>>> import numpy as np
>>> from numpy import linalg as LA
>>> np.set_printoptions(precision=1, suppress=True, linewidth=100)
>>> F = np.load("layer9.npy")
>>> print(F.round(1) + 0)
[[0.  0.  0.  0.  0.  0.  0.  0.  0.  0.  0.  0.  0.  0. ]
 [0.  0.1 0.1 0.  0.  0.1 0.1 0.  0.1 0.  0.1 0.1 0.1 0.1]
 [0.  0.1 0.1 0.  0.  0.1 0.1 0.  0.1 0.  0.1 0.1 0.1 0.1]
 [0.  0.  0.  0.  0.  0.1 0.  0.  0.1 0.  0.1 0.1 0.  0.1]
 [0.  0.  0.  0.  0.  0.1 0.  0.  0.1 0.  0.1 0.1 0.  0.1]
 [0.  0.1 0.1 0.1 0.1 0.1 0.1 0.  0.1 0.1 0.1 0.1 0.1 0.1]
 [0.  0.1 0.1 0.  0.  0.1 0.1 0.  0.1 0.  0.1 0.1 0.1 0.1]
 [0.  0.  0.  0.  0.  0.  0.  0.  0.  0.  0.  0.  0.  0. ]
 [0.  0.1 0.1 0.1 0.1 0.1 0.1 0.  0.1 0.1 0.1 0.1 0.1 0.1]
 [0.  0.  0.  0.  0.  0.1 0.  0.  0.1 0.  0.1 0.1 0.  0.1]
 [0.  0.1 0.1 0.1 0.1 0.1 0.1 0.  0.1 0.1 0.1 0.1 0.1 0.1]
 [0.  0.1 0.1 0.1 0.1 0.1 0.1 0.  0.1 0.1 0.1 0.1 0.1 0.1]
 [0.  0.1 0.1 0.  0.  0.1 0.1 0.  0.1 0.  0.1 0.1 0.1 0.1]
 [0.  0.1 0.1 0.1 0.1 0.1 0.1 0.  0.1 0.1 0.1 0.1 0.1 0.1]]
>>> # row 2 repeats row 1
>>> vals, evecs = LA.eigh(F)
>>> vec = np.array([0, 2, -2, 0, 2, -1, -2, -2, 0, 1, -2, -1, -1, -2])
>>> print(np.round(LA.eigvalsh(F[1:, 1:]), 1) + 0)
[0. 0. 0. 0. 0. 0. 0. 0. 0. 0. 0. 0. 1.]
>>> print(round(vec @ F @ vec, 1))
6.7
>>> print(round(float(vec @ F @ vec / (vec @ vec)), 1), round(float(vals[0]), 1), vals[-1])
0.2 -0.0 1.0
>>> vec = np.array([2, 0, 0, 2, 1, 1, 2, 2, 0, 2, 3, 2, 2, 2])
>>> print(F @ vec)
[0.3 1.3 1.3 0.8 0.8 1.8 1.3 0.3 1.8 0.8 1.8 1.8 1.3 1.8]
>>> print(round(float(np.trace(F)), 1))
1.0
>>> J = np.loadtxt("w.csv", delimiter=",")
>>> print(J)
[[ 2. -1.  1. -4.  0.  0.  3. -1.  1.]
 [ 2. -6.  3.  4. -4.  1. -1. -1.  0.]
 [ 1.  1.  2. -2.  0.  0.  2.  0.  1.]
 [ 2. -2.  0.  2. -1. -1.  0.  2.  0.]
 [ 2. -2.  0.  2. -1. -1.  0.  2.  0.]
 [ 0.  0.  0.  0.  0.  0.  0.  0.  0.]
 [ 1. -3.  0.  2.  0. -3.  4.  0.  2.]
 [ 2. -4.  2.  0. -4. -2.  2. -4. -2.]
 [-2. -2. -2.  2.  1. -2.  2. -2.  1.]
 [ 1. -4.  1.  0. -2.  0.  3. -2.  0.]
 [ 4. -2. -1. -5.  0. -2.  5. -5. -1.]
 [-1. -4. -3.  0.  1. -2.  3. -3.  1.]
 [ 3. -3.  2.  3. -1.  2. -2.  3.  2.]
 [ 3. -4. -1.  0. -1. -1.  1.  1.  0.]
 [-1.  1.  1. -1.  1.  2.  0.  2.  2.]
 [ 1. -2. -1. -2.  0.  0.  1. -1.  0.]
 [ 3. -4. -1.  0. -1. -1.  1.  1.  0.]
 [ 2.  0.  1. -1. -1. -2.  2. -2. -1.]
 [ 4. -4.  1.  4. -2.  0. -2.  1.  0.]
 [ 4. -2.  2.  1. -2. -1.  0. -3. -1.]
 [ 4. -6.  0.  5. -2. -4.  2. -3.  0.]
 [ 3. -8. -2.  4. -1. -2.  1. -2.  1.]
 [-4. -8.  1.  3. -4. -1.  3. -6.  0.]
 [-2. -2.  2.  0. -2.  1.  1. -2.  0.]
 [-1. -3. -1. -6.  0.  1.  5. -2.  1.]]
>>> # row 4 repeats row 3
>>> W2 = J[[21, 4]].astype(float)
>>> for _ in range(5):
...     labels = LA.norm(J[:, None] - W2, axis=-1).argmin(axis=1)
...     W2 = np.array([J[labels == j].mean(axis=0) for j in range(2)])
... 
>>> print(labels)
[1 1 1 1 1 1 1 1 1 1 1 0 1 1 1 1 1 1 1 1 0 0 0 1 1]
>>> print(np.abs(W2[1] - W2[0]).argmax())
1
>>> print(W2[1] - W2[0])
[ 1.   4.2  1.5 -3.   0.5  1.8 -1.   2.9 -0.3]
